% python3 -q
>>> import numpy as np
>>> from numpy import linalg as LA
>>> np.set_printoptions(precision=1, suppress=True, linewidth=160)
>>> rd = lambda a: np.round(a, 1) + 0
>>> feats = np.load("dump.npy")
>>> print(rd(feats))
[[ 0.9 -0.1 -0.3 -0.3 -0.1 -0.1]
 [-0.1  0.9 -0.3 -0.3 -0.1 -0.1]
 [-0.3 -0.3  0.2 -0.8 -0.3 -0.3]
 [-0.3 -0.3 -0.8  0.2 -0.3 -0.3]
 [-0.1 -0.1 -0.3 -0.3  0.9 -0.1]
 [-0.1 -0.1 -0.3 -0.3 -0.1  0.9]]
>>> x0 = np.array([2, 2, 0, 0, 2, 2])
>>> y = feats @ x0
>>> c, lr = np.zeros(6), 1 / LA.norm(feats, 2) ** 2
>>> for i in range(8):
...     c -= lr * feats.T @ (feats @ c - y)
...     if i % 2 == 0: print(i, round(LA.norm(feats @ c - y), 1))
... 
0 0.0
2 0.0
4 0.0
6 0.0
>>> print(rd(LA.cond(feats)))
1.0
>>> t3 = np.stack([feats, 3 * feats, feats[::-1]])
>>> print((t3 @ feats.T).shape)
(3, 6, 6)
>>> print(LA.matrix_rank(t3))
[6 6 6]
>>> print(LA.matrix_rank(t3.reshape(3, -1)))
2
>>> print(np.all(LA.eigvalsh(feats) > 0))
False
>>> print([round(float(LA.det(feats[:i, :i])), 2) + 0 for i in range(1, 7)])
[0.91, 0.82, 0.0, -0.82, -0.91, -1.0]
>>> print(rd(LA.eigvalsh(feats).min()))
-1.0
>>> x0 = np.array([-1, -5, 3, -4, 3, -4])
>>> y = feats @ x0
>>> print(rd(y))
[-0.1 -4.1  5.7 -1.3  3.9 -3.1]
>>> print(rd(LA.solve(feats.T, feats[3])))
[0. 0. 0. 1. 0. 0.]
>>> print(rd(LA.solve(feats, y + feats[:, 5])))
[-1. -5.  3. -4.  3. -3.]
>>> O, _ = LA.qr(np.array([[0.1, 0.3, -0.6, 1.6, 1.5, 0.5, -1.2, 1.0],
...     [0.0, -0.1, -0.2, 1.4, 0.6, -0.8, 2.0, 1.3],
...     [-0.4, -0.5, -0.8, 0.2, -0.6, -0.2, 0.6, -0.3],
...     [0.1, 0.1, 0.9, -1.3, 0.3, -1.2, -0.2, 1.8],
...     [-0.9, -1.9, 1.9, 1.0, 1.1, 0.8, -0.2, -0.7],
...     [-0.5, 0.6, -0.4, 0.3, -0.9, -0.1, 2.3, 0.5],
...     [-0.8, 0.2, 0.4, -0.3, -1.8, -1.4, 0.7, 0.2],
...     [-0.3, 0.1, 1.0, 0.1, -1.5, 1.5, 0.8, 0.6],
...     [0.4, 1.3, 1.3, -1.0, -0.4, 2.0, 2.0, 0.7]]))
>>> F = O @ O.T
>>> print(rd(F))
[[ 1.   0.  -0.1  0.   0.   0.1 -0.1  0.  -0.1]
 [ 0.   1.  -0.1  0.   0.   0.1  0.   0.  -0.1]
 [-0.1 -0.1  0.7  0.   0.   0.3 -0.2  0.1 -0.2]
 [ 0.   0.   0.   1.   0.   0.   0.   0.   0. ]
 [ 0.   0.   0.   0.   1.   0.   0.   0.   0. ]
 [ 0.1  0.1  0.3  0.   0.   0.7  0.2 -0.1  0.2]
 [-0.1  0.  -0.2  0.   0.   0.2  0.9  0.1 -0.1]
 [ 0.   0.   0.1  0.   0.  -0.1  0.1  1.   0.1]
 [-0.1 -0.1 -0.2  0.   0.   0.2 -0.1  0.1  0.8]]
>>> print(LA.lstsq(F[:-1].T, F[-1])[2])
8
>>> print(np.abs(np.diag(LA.qr(F)[1])) > 1e-9)
[ True  True  True  True  True  True  True  True False]
>>> print(rd(np.trace(LA.pinv(F) @ F)))
8.0
>>> print(rd(F @ LA.pinv(F) @ F))
[[ 1.   0.  -0.1  0.   0.   0.1 -0.1  0.  -0.1]
 [ 0.   1.  -0.1  0.   0.   0.1  0.   0.  -0.1]
 [-0.1 -0.1  0.7  0.   0.   0.3 -0.2  0.1 -0.2]
 [ 0.   0.   0.   1.   0.   0.   0.   0.   0. ]
 [ 0.   0.   0.   0.   1.   0.   0.   0.   0. ]
 [ 0.1  0.1  0.3  0.   0.   0.7  0.2 -0.1  0.2]
 [-0.1  0.  -0.2  0.   0.   0.2  0.9  0.1 -0.1]
 [ 0.   0.   0.1  0.   0.  -0.1  0.1  1.   0.1]
 [-0.1 -0.1 -0.2  0.   0.   0.2 -0.1  0.1  0.8]]
>>> w, V = LA.eigh(F)
>>> print(np.unique(w.round(6) + 0, return_counts=True)[1])
[1 8]
>>> print(rd(w))
[0. 1. 1. 1. 1. 1. 1. 1. 1.]
>>> print((w > 1e-8).sum(), (w < -1e-8).sum())
8 0
>>> print(rd(LA.eigvalsh(F @ F)))
[0. 1. 1. 1. 1. 1. 1. 1. 1.]
>>> print(rd(V.T @ F @ V))
[[0. 0. 0. 0. 0. 0. 0. 0. 0.]
 [0. 1. 0. 0. 0. 0. 0. 0. 0.]
 [0. 0. 1. 0. 0. 0. 0. 0. 0.]
 [0. 0. 0. 1. 0. 0. 0. 0. 0.]
 [0. 0. 0. 0. 1. 0. 0. 0. 0.]
 [0. 0. 0. 0. 0. 1. 0. 0. 0.]
 [0. 0. 0. 0. 0. 0. 1. 0. 0.]
 [0. 0. 0. 0. 0. 0. 0. 1. 0.]
 [0. 0. 0. 0. 0. 0. 0. 0. 1.]]
>>> print(rd(V @ np.diag(w) @ V.T))
[[ 1.   0.  -0.1  0.   0.   0.1 -0.1  0.  -0.1]
 [ 0.   1.  -0.1  0.   0.   0.1  0.   0.  -0.1]
 [-0.1 -0.1  0.7  0.   0.   0.3 -0.2  0.1 -0.2]
 [ 0.   0.   0.   1.   0.   0.   0.   0.   0. ]
 [ 0.   0.   0.   0.   1.   0.   0.   0.   0. ]
 [ 0.1  0.1  0.3  0.   0.   0.7  0.2 -0.1  0.2]
 [-0.1  0.  -0.2  0.   0.   0.2  0.9  0.1 -0.1]
 [ 0.   0.   0.1  0.   0.  -0.1  0.1  1.   0.1]
 [-0.1 -0.1 -0.2  0.   0.   0.2 -0.1  0.1  0.8]]
>>> print(rd(LA.svd(F, compute_uv=False)))
[1. 1. 1. 1. 1. 1. 1. 1. 0.]
>>> print(rd(w.sum()), np.trace(F))
8.0 8.0
>>> print(rd(V.T @ V))
[[1. 0. 0. 0. 0. 0. 0. 0. 0.]
 [0. 1. 0. 0. 0. 0. 0. 0. 0.]
 [0. 0. 1. 0. 0. 0. 0. 0. 0.]
 [0. 0. 0. 1. 0. 0. 0. 0. 0.]
 [0. 0. 0. 0. 1. 0. 0. 0. 0.]
 [0. 0. 0. 0. 0. 1. 0. 0. 0.]
 [0. 0. 0. 0. 0. 0. 1. 0. 0.]
 [0. 0. 0. 0. 0. 0. 0. 1. 0.]
 [0. 0. 0. 0. 0. 0. 0. 0. 1.]]
>>> M = np.load("out1.npy")
>>> print(M)
[[ 4  5  6  7  8  9 10 11 12 13]
 [14 15 16 17 18 19 20 21 22 23]
 [24 25 26 27 28 29 30 31 32 33]
 [34 35 36 37 38 39 40 41 42 43]
 [44 45 46 47 48 49 50 51 52 53]
 [54 55 56 57 58 59 60 61 62 63]
 [64 65 66 67 68 69 70 71 72 73]
 [74 75 76 77 78 79 80 81 82 83]
 [84 85 86 87 88 89 90 91 92 93]]
>>> print(np.diff(M, axis=0))
[[10 10 10 10 10 10 10 10 10 10]
 [10 10 10 10 10 10 10 10 10 10]
 [10 10 10 10 10 10 10 10 10 10]
 [10 10 10 10 10 10 10 10 10 10]
 [10 10 10 10 10 10 10 10 10 10]
 [10 10 10 10 10 10 10 10 10 10]
 [10 10 10 10 10 10 10 10 10 10]
 [10 10 10 10 10 10 10 10 10 10]]
>>> print(np.unravel_index(np.abs(M).argmax(), M.shape))
(np.int64(8), np.int64(9))
>>> print(M.sum(axis=1))
[ 85 185 285 385 485 585 685 785 885]
>>> print(rd(LA.svd(M, compute_uv=False)))
[521.8  12.8   0.    0.    0.    0.    0.    0.    0. ]
>>> print(M - M[0])
[[ 0  0  0  0  0  0  0  0  0  0]
 [10 10 10 10 10 10 10 10 10 10]
 [20 20 20 20 20 20 20 20 20 20]
 [30 30 30 30 30 30 30 30 30 30]
 [40 40 40 40 40 40 40 40 40 40]
 [50 50 50 50 50 50 50 50 50 50]
 [60 60 60 60 60 60 60 60 60 60]
 [70 70 70 70 70 70 70 70 70 70]
 [80 80 80 80 80 80 80 80 80 80]]
>>> print(np.count_nonzero(M))
90
